$ python -q
>>> import numpy as np
>>> np.set_printoptions(precision=3, suppress=True, linewidth=100, legacy="1.25")
>>> def rd(a):
...     return np.round(a, 3) + 0
... 
>>> M = np.load("layer3.npy")
>>> M
array([[ 2.348,  2.154,  5.106,  2.271, -1.464],
       [ 0.623,  0.296, -0.51 ,  0.173,  0.221],
       [-3.773, -3.111, -7.48 , -3.343,  2.006],
       [ 2.899,  1.794,  3.014,  1.865, -0.552],
       [ 0.22 ,  0.174,  1.234,  0.277, -0.311],
       [-1.134, -0.228,  1.258, -0.189, -0.542],
       [ 3.124,  2.512,  4.95 ,  2.62 , -1.381],
       [-1.76 , -1.293, -3.198, -1.467,  0.832],
       [-1.474, -0.903, -2.58 , -1.114,  0.617],
       [ 0.937,  0.769,  2.93 ,  0.97 , -0.772],
       [-1.797, -0.872, -0.734, -0.928,  0.038],
       [ 0.985,  0.345, -0.3  ,  0.349,  0.189],
       [ 1.01 ,  0.72 ,  2.468,  0.89 , -0.595],
       [ 1.915,  0.901,  1.045,  1.   , -0.095],
       [-0.827, -1.264, -3.19 , -1.298,  1.139],
       [-3.357, -1.994, -3.545, -2.175,  0.704],
       [-0.257, -0.356, -0.163, -0.241,  0.079],
       [ 5.096,  4.237,  9.282,  4.492, -2.597],
       [ 0.816,  0.198,  0.036,  0.214,  0.25 ],
       [ 4.764,  3.812,  7.242,  3.871, -1.922],
       [-0.77 , -0.888, -1.898, -0.868,  0.629],
       [ 0.83 ,  0.821,  0.591,  0.69 , -0.259],
       [ 0.591,  0.712,  2.062,  0.767, -0.621],
       [-4.425, -2.992, -6.592, -3.291,  1.494],
       [-1.894, -1.165, -1.269, -1.11 ,  0.207],
       [ 2.792,  2.123,  4.009,  2.171, -1.014],
       [ 2.134,  1.428,  2.102,  1.416, -0.406],
       [-3.006, -2.145, -4.761, -2.354,  1.194],
       [ 2.891,  2.508,  4.733,  2.48 , -1.305],
       [-2.863, -2.329, -4.873, -2.378,  1.237],
       [-0.059,  0.126, -0.091,  0.033, -0.021],
       [-1.502, -1.616, -5.675, -1.95 ,  1.717],
       [ 1.396,  1.081,  2.525,  1.163, -0.62 ],
       [ 1.471,  0.828,  0.554,  0.76 ,  0.006],
       [-0.061,  0.318,  2.208,  0.491, -0.769],
       [ 0.203,  0.711,  3.568,  0.955, -1.225]])
>>> idx = M[:, 2] > np.median(M[:, 2])
>>> r0 = M[idx].mean(axis=0) - M[~idx].mean(axis=0)
>>> rd((((M - M.mean(axis=0)) @ r0 > 0) == idx).mean())
0.944
>>> ((M - M.mean(axis=0)) @ r0 > 0).astype(int)
array([1, 0, 0, 1, 1, 0, 1, 0, 0, 1, 0, 0, 1, 1, 0, 0, 0, 1, 0, 1, 0, 1, 1, 0, 0, 1, 1, 0, 1, 0, 0,
       0, 1, 1, 1, 1])
>>> C2 = M.T @ M
>>> (M @ M.T).shape
(36, 36)
>>> np.linalg.matrix_rank(C2)
5
>>> O, _ = np.linalg.qr(np.array([[-0.7, 0.2, 0.7, -0.6, -0.9, -0.3, 0.1],
...     [1.0, 2.3, -1.8, 0.4, -1.8, -0.9, 0.1],
...     [-0.1, -0.5, 0.8, -0.2, -1.6, -1.3, -0.6],
...     [1.5, 1.2, 0.9, -0.7, -1.7, -0.5, 1.9],
...     [0.9, -0.8, 0.0, 1.7, 2.2, 0.5, -0.2],
...     [-0.7, 0.8, -1.8, 0.7, 0.2, -0.6, -0.9],
...     [-0.8, -0.5, -1.0, 0.0, -1.8, -0.7, 0.9]]))
>>> V, _ = np.linalg.qr(np.array([[-1.4, 0.5, -0.5, -0.2, 0.0],
...     [-0.2, -0.1, 1.7, 0.3, 1.1],
...     [-0.3, -0.2, 0.5, 0.1, -1.3],
...     [-0.6, 0.1, -0.1, -0.5, -0.5],
...     [-0.6, 1.2, -0.5, 0.5, 0.3]]))
>>> sigma = 5 * 0.9 ** np.arange(5)
>>> E = O[:, :5] * sigma @ V[:5]
>>> rd(E)
array([[ 1.4  ,  0.093, -1.282, -2.77 , -0.235],
       [-1.368, -0.94 , -3.242,  1.382,  0.689],
       [ 0.972, -2.003,  0.101, -0.963, -1.171],
       [-1.821, -0.306, -1.601,  0.636, -2.648],
       [-2.641, -2.367,  1.674, -0.52 ,  0.7  ],
       [ 0.689, -0.038, -1.46 , -0.568,  2.722],
       [ 2.406, -1.34 ,  0.524,  1.829,  0.611]])
>>> out = np.c_[E[:, :4] @ np.array([[2, 2, 2, 2], [0, 2, 0, 0], [1, 0, 2, 2], [1, 1, 1, 2]]), np.array([-3, 3, 1, -3, -3, 1, -1])]
>>> rd(out)
array([[ -1.253,   0.216,  -2.535,  -5.305,  -3.   ],
       [ -4.596,  -3.234,  -7.838,  -6.456,   3.   ],
       [  1.083,  -3.025,   1.184,   0.221,   1.   ],
       [ -4.606,  -3.618,  -6.207,  -5.57 ,  -3.   ],
       [ -4.128, -10.537,  -2.454,  -2.974,  -3.   ],
       [ -0.648,   0.736,  -2.108,  -2.676,   1.   ],
       [  7.166,   3.962,   7.69 ,   9.519,  -1.   ]])
>>> rd(np.linalg.norm(np.linalg.qr(E)[0].T @ out, axis=0) ** 2 / ((out ** 2).sum(axis=0) + 1e-12))
array([1.   , 1.   , 1.   , 1.   , 0.382])
>>> rd(np.linalg.norm(out - E @ np.linalg.lstsq(E, out)[0], axis=0))
array([0.   , 0.   , 0.   , 0.   , 4.908])
